>>> import numpy as np
>>> import numpy.linalg as la
>>> np.set_printoptions(suppress=True, linewidth=160)
>>> Y = np.array([[1, 1], [1, -1]])
>>> rng = np.random.default_rng(81)
>>> mat = np.kron(Y, np.kron(Y, Y))[rng.permutation(8)][:6]
>>> mat
array([[ 1, -1,  1, -1,  1, -1,  1, -1],
       [ 1, -1,  1, -1, -1,  1, -1,  1],
       [ 1,  1,  1,  1,  1,  1,  1,  1],
       [ 1, -1, -1,  1, -1,  1,  1, -1],
       [ 1,  1, -1, -1,  1,  1, -1, -1],
       [ 1, -1, -1,  1,  1, -1, -1,  1]])
>>> ang = np.radians(180)
>>> r_ = np.eye(8)
>>> r_[5, 5] = r_[6, 6] = np.cos(ang)
>>> r_[5, 6], r_[6, 5] = -np.sin(ang), np.sin(ang)
>>> r_.round(2) + 0
array([[ 1.,  0.,  0.,  0.,  0.,  0.,  0.,  0.],
       [ 0.,  1.,  0.,  0.,  0.,  0.,  0.,  0.],
       [ 0.,  0.,  1.,  0.,  0.,  0.,  0.,  0.],
       [ 0.,  0.,  0.,  1.,  0.,  0.,  0.,  0.],
       [ 0.,  0.,  0.,  0.,  1.,  0.,  0.,  0.],
       [ 0.,  0.,  0.,  0.,  0., -1.,  0.,  0.],
       [ 0.,  0.,  0.,  0.,  0.,  0., -1.,  0.],
       [ 0.,  0.,  0.,  0.,  0.,  0.,  0.,  1.]])
>>> Y = mat @ r_.T
>>> np.abs(Y - mat).max(axis=0)
array([0., 0., 0., 0., 0., 2., 2., 0.])
>>> np.round(la.svd(mat, compute_uv=False), 2), np.round(la.svd(Y, compute_uv=False), 2)
(array([2.83, 2.83, 2.83, 2.83, 2.83, 2.83]), array([2.83, 2.83, 2.83, 2.83, 2.83, 2.83]))
>>> Y.round(2)
array([[ 1., -1.,  1., -1.,  1.,  1., -1., -1.],
       [ 1., -1.,  1., -1., -1., -1.,  1.,  1.],
       [ 1.,  1.,  1.,  1.,  1., -1., -1.,  1.],
       [ 1., -1., -1.,  1., -1., -1., -1., -1.],
       [ 1.,  1., -1., -1.,  1., -1.,  1., -1.],
       [ 1., -1., -1.,  1.,  1.,  1.,  1.,  1.]])
>>> np.allclose(la.norm(mat, axis=1), la.norm(Y, axis=1))
True
>>> np.allclose(mat @ mat.T, Y @ Y.T)
True
>>> m1 = np.loadtxt("sample0.csv", delimiter=",")
>>> m1
array([[  1.,  -1.,   0.,   4.,   5.,   1.,   2.,   3.,   7.,   0.,   1.,  -2.,   3.],
       [  3.,   4.,  -9.,  14.,  -3.,   8.,   5.,  -5.,  -1.,   3.,  10.,   6.,   1.],
       [  8.,  11.,   1.,   4.,   1.,   5.,   1.,  -5.,  -8.,  -1.,   1.,   8.,  -4.],
       [  0.,  -5.,  -7.,   6.,  -6.,   6.,  -5.,  -9.,   6.,   4.,   5.,  -7., -10.],
       [ -5.,   1.,  -1.,   0.,   0.,  10.,  -4.,  -9.,   4.,   0.,  -1.,  -3.,   0.],
       [  1.,   5.,  -3.,   4.,   0.,   1.,  -3.,  -4.,  -5.,   2.,   4.,   4.,  -3.],
       [ -2.,  -1.,  -4.,   5.,  -7.,   0.,  -1.,  -8.,  -1.,   8.,  11.,   1.,  -7.],
       [  4.,   1.,   3.,   4.,   6.,   2.,   5.,   4.,   6.,   1.,   0.,   3.,  -2.],
       [  1.,   5.,  -1.,  -9.,   2.,   7.,   0.,  -5.,  -2.,  -4.,   8.,  -3.,   4.],
       [  5.,   3.,  -3.,  -5.,   2.,   2.,   2.,  -1.,  -6.,  -5.,   6.,   0.,   3.]])
>>> Y = np.array([[3, 1, 0],
...     [2, 4, 3],
...     [1, 5, 1],
...     [4, 1, 0],
...     [3, 5, 2],
...     [2, 1, 5],
...     [0, 3, 5],
...     [2, 4, 4],
...     [4, 1, 5],
...     [2, 4, 2],
...     [4, 2, 0],
...     [1, 4, 1],
...     [0, 3, 3]])
>>> la.matrix_rank(np.vstack([m1, Y.T]))
np.int64(13)
>>> np.einsum("ij,ij->i", m1, m1)
array([120., 572., 400., 514., 250., 147., 396., 173., 295., 187.])
>>> np.einsum("ij->j", m1)
array([ 16.,  23., -24.,  27.,   0.,  42.,   2., -39.,   0.,   8.,  45.,   7., -15.])
